>>> import numpy as np
>>> np.set_printoptions(suppress=True, linewidth=200)
>>> J = np.array([[2, -1, 2, -2], [-2, 2, -1, 2], [2, -2, 2, -1], [-1, 2, -2, 2]])
>>> print(np.round(np.linalg.norm(J, axis=1), 3))
[3.606 3.606 3.606 3.606]
>>> print(round(np.linalg.norm(J[3] - J[2]), 3))
7.071
>>> print(np.linalg.norm(J, axis=1).argmax())
0
>>> print(np.round(np.linalg.norm(J, "nuc"), 3))
10.0
>>> vec = np.array([-3, -2, -1, 3])
>>> y = J @ vec
>>> b, lr = np.zeros(4), 1 / np.linalg.norm(J, 2) ** 2
>>> for i in range(6):
...     b -= lr * J.T @ (J @ b - y)
...     if i % 2 == 0: print(i, round(np.linalg.norm(J @ b - y), 3))
... 
0 4.009
2 3.847
4 3.692
>>> print(b.round(3))
[-1.454  0.872 -1.221  1.454]
>>> other = np.linalg.invert(J)
Traceback (most recent call last):
  File "<python-input-12>", line 1, in <module>
    other = np.linalg.invert(J)
            ^^^^^^^^^^^^^^^^
AttributeError: module 'numpy.linalg' has no attribute 'invert'
>>> other = np.linalg.inv(J)
>>> print(np.round(J @ other, 3) + 0)
[[1. 0. 0. 0.]
 [0. 1. 0. 0.]
 [0. 0. 1. 0.]
 [0. 0. 0. 1.]]
>>> print(round(float(np.linalg.cond(J)), 3))
7.0
>>> print(np.allclose(other, J.T))
False
>>> print(np.round(np.linalg.det(J) * other, 3))
[[ 2. -2.  2.  5.]
 [ 5.  2. -2.  2.]
 [ 2.  5.  2. -2.]
 [-2.  2.  5.  2.]]
>>> print((np.abs(other) > 1e-9).astype(int))
[[1 1 1 1]
 [1 1 1 1]
 [1 1 1 1]
 [1 1 1 1]]
>>> print(other.round(3))
[[ 0.286 -0.286  0.286  0.714]
 [ 0.714  0.286 -0.286  0.286]
 [ 0.286  0.714  0.286 -0.286]
 [-0.286  0.286  0.714  0.286]]
